>>> import numpy as np
>>> np.set_printoptions(precision=2, suppress=True, linewidth=100)
>>> arr = np.loadtxt("dump.csv", delimiter=",")
>>> arr
array([[-0.61, -0.65, -0.99,  0.45, -0.07,  0.72,  0.95],
       [ 0.96,  0.95, -0.4 ,  0.47,  0.98,  0.7 , -0.54],
       [-0.97,  0.96, -0.94,  0.74,  0.21, -0.74,  0.78],
       [-0.93, -0.52,  0.01, -0.22, -0.79, -0.68,  0.48],
       [-1.  , -0.41, -0.74,  0.12, -0.95, -0.9 ,  0.89],
       [-0.54,  1.  , -0.99,  0.63,  1.  , -0.39,  0.8 ],
       [ 0.99,  0.62,  0.4 ,  0.64,  0.24,  0.87, -0.82],
       [-0.99, -0.76, -0.64,  0.13, -0.98, -0.73,  0.83],
       [ 0.99,  0.95,  0.5 ,  0.7 ,  0.85,  0.81, -0.9 ],
       [ 0.95, -0.79,  0.97, -0.56, -0.32,  0.52, -0.88]])
>>> W = np.array([[7, -2, -2, -5, -6, -6],
...     [6, -6, 0, -8, 9, 1],
...     [2, -1, -5, 9, 9, -9],
...     [-1, -7, 6, 0, -7, -8],
...     [-8, -5, -8, 7, -4, 4],
...     [6, -2, -5, 4, -8, 2],
...     [3, 0, -9, 7, 6, -5]])
>>> beta = np.array([1, -4, -5, 2, 2, 0])
>>> act = np.maximum(arr @ W + beta, 0)
>>> np.linalg.matrix_rank(act)
np.int64(6)
>>> (act > 0).astype(int)
array([[0, 0, 0, 1, 0, 1],
       [1, 0, 0, 0, 0, 1],
       [0, 0, 1, 0, 1, 1],
       [0, 1, 1, 1, 1, 0],
       [0, 1, 1, 0, 1, 1],
       [0, 0, 0, 0, 1, 1],
       [1, 0, 0, 0, 0, 0],
       [0, 1, 1, 1, 1, 1],
       [1, 0, 0, 0, 0, 0],
       [1, 1, 0, 1, 0, 0]])
>>> W2 = np.array([[1, 3], [0, 1], [1, 3], [2, 2], [2, 0], [3, 0]])
>>> print((act @ W2).round(6).argmax(axis=1))
[0 1 0 0 0 0 1 0 1 1]
